$ python -q
>>> import numpy as np
>>> from numpy import linalg as LA
>>> np.set_printoptions(precision=1, suppress=True, linewidth=120, legacy="1.25")
>>> def rd(a):
...     return np.round(a, 1) + 0
... 
>>> O, _ = LA.qr(np.array([[3.1, -0.3, 1.7, -0.8],
...     [-1.1, 0.9, 0.5, 0.5],
...     [0.7, 0.7, 0.6, -1.4],
...     [2.2, 0.4, -1.1, 0.4]]))
>>> F = 5 * O
>>> rd(F)
array([[-3.9,  0.8, -2.9, -1.2],
       [ 1.4, -3.5, -1.6, -2.9],
       [-0.9, -2.9, -1.2,  3.8],
       [-2.7, -1.9,  3.6, -1. ]])
>>> vec = np.array([-3, -2, 3, -2])
>>> y = F @ vec
>>> rd(y)
array([ 3.7,  3.7, -2.6, 24.8])
>>> rd(LA.solve(F, y))
array([-3., -2.,  3., -2.])
>>> rd(LA.solve(F, F[:, 3]))
array([0., 0., 0., 1.])
>>> B = LA.inv(F)
>>> rd(LA.cond(F))
1.0
>>> rd(LA.inv(B))
array([[-3.9,  0.8, -2.9, -1.2],
       [ 1.4, -3.5, -1.6, -2.9],
       [-0.9, -2.9, -1.2,  3.8],
       [-2.7, -1.9,  3.6, -1. ]])
>>> W1 = np.array([[-2, -1, 0, 1, 1, 0],
...     [-1, -2, -2, 0, -1, -2],
...     [2, -2, 1, 1, 2, -1],
...     [-1, 0, 1, 2, 2, 1]])
>>> c = np.array([0, -1, -1, -3, -2, -1])
>>> H = np.maximum(F @ W1 + c, 0)
>>> (H > 0).astype(int)
array([[1, 1, 0, 0, 0, 0],
       [1, 1, 1, 0, 0, 1],
       [0, 1, 1, 1, 1, 1],
       [1, 0, 1, 0, 1, 0]])
>>> Z = np.array([[1, 2], [2, 1], [3, 2], [0, 2], [2, 1], [0, 3]])
>>> rd(H @ Z)
array([[16.4, 11.7],
       [20.5, 25.7],
       [49.2, 62.8],
       [36.3, 44.2]])
>>> arr = -2 * np.eye(3) + np.eye(3, k=1)
>>> arr
array([[-2.,  1.,  0.],
       [ 0., -2.,  1.],
       [ 0.,  0., -2.]])
>>> arr @ arr
array([[ 4., -4.,  1.],
       [ 0.,  4., -4.],
       [ 0.,  0.,  4.]])
>>> rd(np.sort(np.abs(LA.eigvals(arr))))
array([2., 2., 2.])
>>> rd(np.abs(LA.eigvals(arr)).max())
2.0
>>> np.allclose(arr, arr.T)
False
>>> rng = np.random.default_rng(9076)
>>> idx = rng.permutation(3)
>>> B = arr[:, idx] * rng.choice([-1, 1], 3)
>>> B
array([[ 2.,  1.,  0.],
       [-0., -2.,  1.],
       [-0.,  0., -2.]])
>>> left, _, VT = LA.svd(arr.T @ B)
>>> idx
array([0, 1, 2])
>>> W1 = np.array([[7, -3, -3, 8, 0, 4], [-1, -1, 1, 0, 8, 2], [0, -9, 6, -8, -6, 1]])
>>> c = np.array([0, 1, -2, 2, -1, -3])
>>> H = np.maximum(arr @ W1 + c, 0)
>>> (H > 0).astype(int)
array([[0, 1, 1, 0, 1, 0],
       [1, 0, 1, 0, 0, 0],
       [0, 1, 0, 1, 1, 0]])
>>> Z = np.array([[1, 0, -2],
...     [2, -3, 3],
...     [-2, 2, -1],
...     [-2, 1, 0],
...     [0, 0, 2],
...     [0, 2, 0]])
>>> (H @ Z).round(6).argmax(axis=1)
array([2, 1, 2])
>>> W1 @ Z
array([[ -9,  19, -20],
       [ -5,   9,  14],
       [-14,  33, -45]])
>>> rd(np.sort(LA.eigvals(arr)))
array([-2., -2., -2.])
>>> arr @ arr
array([[ 4., -4.,  1.],
       [ 0.,  4., -4.],
       [ 0.,  0.,  4.]])
>>> np.prod(np.diag(arr)), rd(LA.det(arr))
(-8.0, -8.0)
>>> m1 = np.load("arr.npy")
>>> m1
array([[ 0,  0,  0],
       [-1, -3, -2],
       [ 0,  0,  0],
       [-3, -1, -3],
       [-2,  2, -1],
       [-4,  1,  0],
       [-2, -1,  1],
       [-3, -4, -1],
       [-2,  2, -1],
       [-4,  1,  0],
       [-2,  2, -1],
       [ 0,  0,  0],
       [ 0,  0,  0],
       [ 0,  0,  0],
       [-2, -1,  1],
       [-3, -4, -1],
       [ 0,  0,  0],
       [-1, -3, -2]])
>>> Z = m1[[15, 12]].astype(float)
>>> for _ in range(3):
...     idx = LA.norm(m1[:, None] - Z, axis=-1).argmin(axis=1)
...     Z = np.array([m1[idx == j].mean(axis=0) for j in range(2)])
... 
>>> idx
array([1, 0, 1, 0, 1, 1, 1, 0, 1, 1, 1, 1, 1, 1, 1, 0, 1, 0])
>>> np.bincount(idx)
array([ 5, 13])
>>> rd(Z[1] - Z[0])
array([0.8, 3.5, 1.7])
